% ipython --no-banner

In [1]: import numpy as np

In [2]: np.set_printoptions(precision=3, suppress=True, linewidth=120, sign=" ")

In [3]: def rd(a):
   ...:     return np.round(a, 3) + 0
   ...: 

In [4]: rng = np.random.default_rng(5270)

In [5]: th = np.sort(rng.uniform(-2, 2, 15))

In [6]: M = np.c_[th, th ** 2, th ** 3] @ np.array([[-2, -1, 2], [1, 2, -2], [2, -1, -1]])

In [7]: print(rd(M))
[[-2.534 10.967 -4.231]
 [-0.274  7.216 -3.844]
 [ 0.306  5.99  -3.596]
 [ 1.094  3.581 -2.835]
 [ 1.141  3.316 -2.721]
 [ 0.867  0.846 -1.117]
 [ 0.832  0.785 -1.057]
 [ 0.713  0.605 -0.866]
 [ 0.107  0.058 -0.11 ]
 [-0.491 -0.148  0.412]
 [-0.513 -0.143  0.415]
 [ 0.845 -0.001 -0.87 ]
 [ 1.215 -0.001 -1.178]
 [ 3.004 -0.081 -2.605]
 [ 9.186 -0.813 -7.199]]

In [8]: Q, vecs = np.linalg.qr(M[:, :2])[0], np.linalg.qr(M[:, 2:])[0]

In [9]: sv = np.linalg.svd(Q.T @ vecs, compute_uv=False)

In [10]: print(rd(np.linalg.norm(Q @ Q.T - vecs @ vecs.T, 2)))
1.0

In [11]: x0 = np.array([0, -2, 0])

In [12]: print(rd(M @ np.eye(3)[0]))
[-2.534 -0.274  0.306  1.094  1.141  0.867  0.832  0.713  0.107 -0.491 -0.513  0.845  1.215  3.004  9.186]

In [13]: print(np.sign((M @ x0).round(6)))
[-1. -1. -1. -1. -1. -1. -1. -1. -1.  1.  1.  1.  1.  1.  1.]

In [14]: w1 = np.array([[4, 0, 5], [2, -3, -5], [-1, -4, 4]])

In [15]: c = np.array([-5, 1, 2])

In [16]: hid = np.maximum(M @ w1 + c, 0)

In [17]: print(np.linalg.matrix_rank(hid))
3

In [18]: print(rd((hid > 0).mean(axis=0)))
[ 0.667  0.667  0.467]

In [19]: cent = np.array([[-1, 2, 1], [-2, 2, 2], [-2, 0, -2]])

In [20]: print((hid @ cent).round(6).argmax(axis=1))
[ 1  1  1  1  1  1  1  1  1  1  1  1  1  1  1]

In [21]: print(w1 @ cent)
[[-14   8  -6]
 [ 14  -2   6]
 [  1 -10 -17]]

In [22]: f, v = M[4], M[14]

In [23]: print(rd(f @ v))
27.379

In [24]: pr = (f @ v) / (f @ f) * f

In [25]: print(np.linalg.matrix_rank(np.outer(f, v)))
1

In [26]: print((v - pr) @ f)
0.0

In [27]: print(rd(np.linalg.norm(f + v) ** 2 + np.linalg.norm(f - v) ** 2))
313.152
